% python3 -q
>>> import numpy as np
>>> np.set_printoptions(precision=2, suppress=True, linewidth=140, legacy="1.25")
>>> tidy = lambda a: np.round(a, 2) + 0
>>> Y = np.array([[2]])
>>> Z = np.array([[-3]])
>>> E = np.block([[Y, np.array([[1]])], [np.zeros((1, 1)), Z]])
>>> E
array([[ 2.,  1.],
       [ 0., -3.]])
>>> # triangular, det is the product of the diagonal
>>> rng = np.random.default_rng(7085)
>>> lab = rng.permutation(2)
>>> lab
array([1, 0])
>>> Y = E[lab][:, lab]
>>> Y
array([[-3.,  0.],
       [ 1.,  2.]])
>>> q, Rm = np.linalg.qr(E)
>>> np.trace(q @ q.T)
2.0
>>> q.T @ q
array([[1., 0.],
       [0., 1.]])
>>> q
array([[ 1.,  0.],
       [-0.,  1.]])
>>> q @ Rm
array([[ 2.,  1.],
       [ 0., -3.]])
>>> th = np.radians(30)
>>> Rm = np.eye(2)
>>> Rm[0, 0] = Rm[1, 1] = np.cos(th)
>>> Rm[0, 1], Rm[1, 0] = -np.sin(th), np.sin(th)
>>> tidy(Rm)
array([[ 0.87, -0.5 ],
       [ 0.5 ,  0.87]])
>>> Y = E @ Rm.T
>>> np.allclose(E @ E.T, Y @ Y.T)
True
>>> print(tidy(np.abs(Y - E).max(axis=0)))
[1.5  0.87]
>>> K = np.array([[7, 9, 7], [9, 13, 10], [7, 10, 10]])
>>> K
array([[ 7,  9,  7],
       [ 9, 13, 10],
       [ 7, 10, 10]])
>>> np.einsum("ij,ji->", K, K)
778
>>> tidy(np.linalg.eigvals(K))
array([27.84,  0.5 ,  1.67])
>>> tidy(np.linalg.det(K.T))
23.0
>>> tidy(np.linalg.eigvals(K).sum().real)
30.0
>>> np.kron(np.eye(2, dtype=int), K)
array([[ 7,  9,  7,  0,  0,  0],
       [ 9, 13, 10,  0,  0,  0],
       [ 7, 10, 10,  0,  0,  0],
       [ 0,  0,  0,  7,  9,  7],
       [ 0,  0,  0,  9, 13, 10],
       [ 0,  0,  0,  7, 10, 10]])
>>> evals, V = np.linalg.eigh(K)
>>> x = np.array([5, 0, 0])
>>> print(x @ K @ x)
175
>>> tidy(V * np.sqrt(evals) @ V.T)
array([[1.86, 1.57, 1.03],
       [1.57, 2.85, 1.55],
       [1.03, 1.55, 2.56]])
>>> [round(float(x), 2) for x in np.linalg.svd(K, compute_uv=False)[:3]]
[27.84, 1.67, 0.5]
>>> tidy(np.linalg.norm(K, 2) / np.linalg.norm(K))
1.0
>>> np.linalg.cond(K) > 100
False
>>> evals, V = np.linalg.eig(K)
>>> tidy(evals)
array([27.84,  0.5 ,  1.67])
>>> tidy(np.prod(evals))
23.0
>>> tidy(np.sort(np.linalg.eigvals(np.linalg.inv(K))))
array([0.04, 0.6 , 2.02])
>>> np.allclose(K @ K.T, K.T @ K)
True
>>> (K - K.T) / 2
array([[0., 0., 0.],
       [0., 0., 0.],
       [0., 0., 0.]])
>>> tidy(np.abs(np.linalg.eigvals(K)).max())
27.84
>>> np.linalg.determinant(K)
Traceback (most recent call last):
  File "<python-input-47>", line 1, in <module>
    np.linalg.determinant(K)
    ^^^^^^^^^^^^^^^^^^^^^
AttributeError: module 'numpy.linalg' has no attribute 'determinant'
>>> np.allclose(K, K.T)
True
>>> M = np.load("data.npy")
>>> print(M)
[[0 1]
 [1 0]]
>>> evals, V = np.linalg.eigh(M)
>>> x = np.array([-9, -5])
>>> x @ M @ x
90
>>> np.abs(M).sum(axis=1).max(), np.abs(evals).max()
(1, 1.0)
>>> tidy(V * np.maximum(evals, 0) @ V.T)
array([[0.5, 0.5],
       [0.5, 0.5]])
>>> tidy(V * np.abs(evals) @ V.T)
array([[1., 0.],
       [0., 1.]])
>>> tidy(x @ M @ x / (x @ x)), evals[0], evals[-1]
(0.85, -1.0, 1.0)
>>> tidy(np.linalg.norm(M, axis=0))
array([1., 1.])
>>> M.T @ M
array([[1, 0],
       [0, 1]])
>>> tidy(np.linalg.pinv(M))
array([[0., 1.],
       [1., 0.]])
>>> x = np.array([1, 0])
>>> y = M @ x
>>> y
array([0, 1])
>>> tidy(np.linalg.solve(M, 4 * y))
array([4., 0.])
>>> print(tidy(np.linalg.solve(M, y + M[:, 1])))
[1. 1.]
>>> W0 = np.load("test17.npy")
>>> W0
array([[3, 3, 1, 0],
       [0, 3, 3, 1],
       [1, 0, 3, 3],
       [3, 1, 0, 3]])
>>> r0 = np.array([2, -3, 0])
>>> np.polyval(r0, W0[0])
array([ 9,  9, -1,  0])
>>> print(np.array([np.convolve(row, r0, "same") for row in W0]))
[[-3 -7 -3  0]
 [ 6 -3 -7 -3]
 [-3  6 -3 -9]
 [-7 -3  6 -9]]
>>> W1 = np.array([[1, 0, -2], [-2, 2, 1], [2, 2, 1]])
>>> b = np.array([2, 2, 0])
>>> act = np.maximum(K @ W1 + b, 0)
>>> (act > 0).astype(int)
array([[1, 1, 1],
       [1, 1, 1],
       [1, 1, 1]])
>>> act
array([[ 5, 34,  2],
       [ 5, 48,  5],
       [ 9, 42,  6]])
>>> print(np.linalg.matrix_rank(act))
3
>>> Z = np.array([[4, 2, 4], [0, 1, 5], [4, 1, -1]])
>>> W1 @ Z
array([[-4,  0,  6],
       [-4, -1,  1],
       [12,  7, 17]])
>>> Uu, s, VT = np.linalg.svd(act)
>>> np.argmax(s[:-1] / (s[1:] + 1e-6)) + 1
1
>>> Y = Uu[:, :1] @ np.diag(s[:1]) @ VT[:1]
>>> tidy(np.abs(act - Y).max())
2.56
>>> print(tidy(Y))
[[ 5.11 33.81  3.63]
 [ 7.21 47.65  5.12]
 [ 6.44 42.54  4.57]]
>>> np.linalg.matrix_rank(Y)
1
>>> tidy(np.linalg.norm(W0))
8.72
>>> print(np.count_nonzero(W0))
12
>>> np.zeros(4, 4)
Traceback (most recent call last):
  File "<python-input-87>", line 1, in <module>
    np.zeros(4, 4)
    ~~~~~~~~^^^^^^
TypeError: Cannot interpret '4' as a data type
>>> np.linalg.rank(W0)
Traceback (most recent call last):
  File "<python-input-88>", line 1, in <module>
    np.linalg.rank(W0)
    ^^^^^^^^^^^^^^
AttributeError: module 'numpy.linalg' has no attribute 'rank'
>>> print(W0.sum(axis=1))
[7 7 7 7]
>>> W0 - W0[0]
array([[ 0,  0,  0,  0],
       [-3,  0,  2,  1],
       [-2, -3,  2,  3],
       [ 0, -2, -1,  3]])
>>> W0.sum(axis=0)
array([7, 7, 7, 7])
>>> Y = np.array([[1, 1], [1, -1]])
>>> data = np.kron(Y, np.kron(Y, Y))[rng.permutation(8)][:4]
>>> data
array([[ 1, -1, -1,  1,  1, -1, -1,  1],
       [ 1, -1, -1,  1, -1,  1,  1, -1],
       [ 1, -1,  1, -1,  1, -1,  1, -1],
       [ 1,  1, -1, -1,  1,  1, -1, -1]])
>>> W1 = np.array([[1, 2, 1, 0, 1],
...     [1, 3, 3, 3, 3],
...     [1, 1, 2, 3, 1],
...     [1, 2, 0, 0, 1],
...     [1, 3, 2, 3, 2],
...     [0, 1, 1, 2, 0],
...     [3, 0, 0, 0, 2],
...     [0, 1, 3, 3, 1]])
>>> b = np.array([0, 0, 0, 1, 1])
>>> act = np.maximum(data @ W1 + b, 0)
>>> act
array([[0, 3, 0, 0, 0],
       [2, 0, 0, 0, 0],
       [4, 0, 0, 0, 2],
       [0, 5, 2, 3, 2]])
>>> np.linalg.matrix_rank(act)
4
>>> Z = np.array([[0, 2, 0], [1, 2, -1], [1, 3, -2], [-2, -2, 0], [3, -1, -2]])
>>> act @ Z
array([[  3,   6,  -3],
       [  0,   4,   0],
       [  6,   6,  -4],
       [  7,   8, -13]])
>>> W1 @ Z
array([[  6,   8,  -6],
       [  9,   8, -15],
       [  0,   3,  -7],
       [  5,   5,  -4],
       [  5,   6, -11],
       [ -2,   1,  -3],
       [  6,   4,  -4],
       [  1,   4,  -9]])
>>> x = np.array([-2, -1, 0, -3, -3])
>>> act @ np.eye(5)[1]
array([3., 0., 0., 5.])
>>> act @ np.ones(5)
array([ 3.,  2.,  6., 12.])
>>> (act * x).sum(axis=1)
array([ -3,  -4, -14, -20])
>>> print(act @ x)
[ -3  -4 -14 -20]
>>> print((act @ x).argmax())
0
>>> X = np.array([[1, -1], [1, 0]])
>>> lab = rng.permutation(2)
>>> print(lab)
[1 0]
>>> Y = X[lab][:, lab]
>>> np.allclose(Y, X)
False
>>> tidy(np.linalg.det(Y)), tidy(np.linalg.det(X[lab]))
(1.0, -1.0)
>>> tidy(np.sort(np.abs(np.linalg.eigvals(Y))))
array([1., 1.])
>>> t3 = np.stack([X, 5 * X, X[::-1]])
>>> t3.shape
(3, 2, 2)
>>> tidy(np.linalg.norm(t3, axis=(1, 2)))
array([1.73, 8.66, 1.73])
>>> t3.sum(axis=0)
array([[ 7, -6],
       [ 7, -1]])
>>> print(np.linalg.matrix_rank(t3))
[2 2 2]
>>> print(np.einsum("bij,cij->bc", t3, t3))
[[ 3 15  2]
 [15 75 10]
 [ 2 10  3]]
>>> tidy(np.linalg.det(t3))
array([ 1., 25., -1.])
>>> np.linalg.matrix_rank(t3.reshape(3, -1))
2
